>>> import numpy as np
>>> np.set_printoptions(precision=2, suppress=True, linewidth=120)
>>> mat = np.load("arr.npy")
>>> mat
array([[ 3.  ,  7.04, 10.04,  9.81],
       [ 3.  ,  4.86,  7.86,  9.42],
       [ 3.  ,  3.8 ,  6.8 ,  8.6 ],
       [ 3.  ,  5.35,  8.35,  9.26],
       [ 3.  ,  3.8 ,  6.8 ,  6.9 ],
       [ 3.  ,  4.34,  7.34,  9.24],
       [ 3.  ,  4.12,  7.12,  7.98],
       [ 3.  ,  5.31,  8.31,  9.68],
       [ 3.  ,  4.12,  7.12,  7.32],
       [ 3.  ,  5.9 ,  8.9 , 11.63],
       [ 3.  ,  5.19,  8.19, 10.79],
       [ 3.  ,  5.36,  8.36, 10.61],
       [ 3.  ,  4.24,  7.24,  8.03],
       [ 3.  ,  2.91,  5.91,  9.21],
       [ 3.  ,  6.52,  9.52, 10.61],
       [ 3.  ,  4.02,  7.02,  7.8 ],
       [ 3.  ,  4.49,  7.49,  8.81],
       [ 3.  ,  5.25,  8.25,  9.  ],
       [ 3.  ,  5.45,  8.45, 10.74],
       [ 3.  ,  3.81,  6.81,  7.05],
       [ 3.  ,  5.01,  8.01,  8.4 ],
       [ 3.  ,  5.81,  8.81, 10.45],
       [ 3.  ,  3.91,  6.91,  7.91],
       [ 3.  ,  6.93,  9.93,  9.4 ],
       [ 3.  ,  3.28,  6.28,  6.1 ],
       [ 3.  ,  5.79,  8.79,  8.36],
       [ 3.  ,  7.27, 10.27, 12.27],
       [ 3.  ,  5.47,  8.47,  7.61],
       [ 3.  ,  3.54,  6.54,  7.25]])
>>> try:
...     np.linalg.inv(mat)
... except np.linalg.LinAlgError as e:
...     print("failed:", e)
... 
failed: Last 2 dimensions of the array must be square
>>> mat @ np.linalg.pinv(mat) @ mat
array([[ 3.  ,  7.04, 10.04,  9.81],
       [ 3.  ,  4.86,  7.86,  9.42],
       [ 3.  ,  3.8 ,  6.8 ,  8.6 ],
       [ 3.  ,  5.35,  8.35,  9.26],
       [ 3.  ,  3.8 ,  6.8 ,  6.9 ],
       [ 3.  ,  4.34,  7.34,  9.24],
       [ 3.  ,  4.12,  7.12,  7.98],
       [ 3.  ,  5.31,  8.31,  9.68],
       [ 3.  ,  4.12,  7.12,  7.32],
       [ 3.  ,  5.9 ,  8.9 , 11.63],
       [ 3.  ,  5.19,  8.19, 10.79],
       [ 3.  ,  5.36,  8.36, 10.61],
       [ 3.  ,  4.24,  7.24,  8.03],
       [ 3.  ,  2.91,  5.91,  9.21],
       [ 3.  ,  6.52,  9.52, 10.61],
       [ 3.  ,  4.02,  7.02,  7.8 ],
       [ 3.  ,  4.49,  7.49,  8.81],
       [ 3.  ,  5.25,  8.25,  9.  ],
       [ 3.  ,  5.45,  8.45, 10.74],
       [ 3.  ,  3.81,  6.81,  7.05],
       [ 3.  ,  5.01,  8.01,  8.4 ],
       [ 3.  ,  5.81,  8.81, 10.45],
       [ 3.  ,  3.91,  6.91,  7.91],
       [ 3.  ,  6.93,  9.93,  9.4 ],
       [ 3.  ,  3.28,  6.28,  6.1 ],
       [ 3.  ,  5.79,  8.79,  8.36],
       [ 3.  ,  7.27, 10.27, 12.27],
       [ 3.  ,  5.47,  8.47,  7.61],
       [ 3.  ,  3.54,  6.54,  7.25]])
>>> np.linalg.lstsq(mat[:-1].T, mat[-1])[2]
np.int32(3)
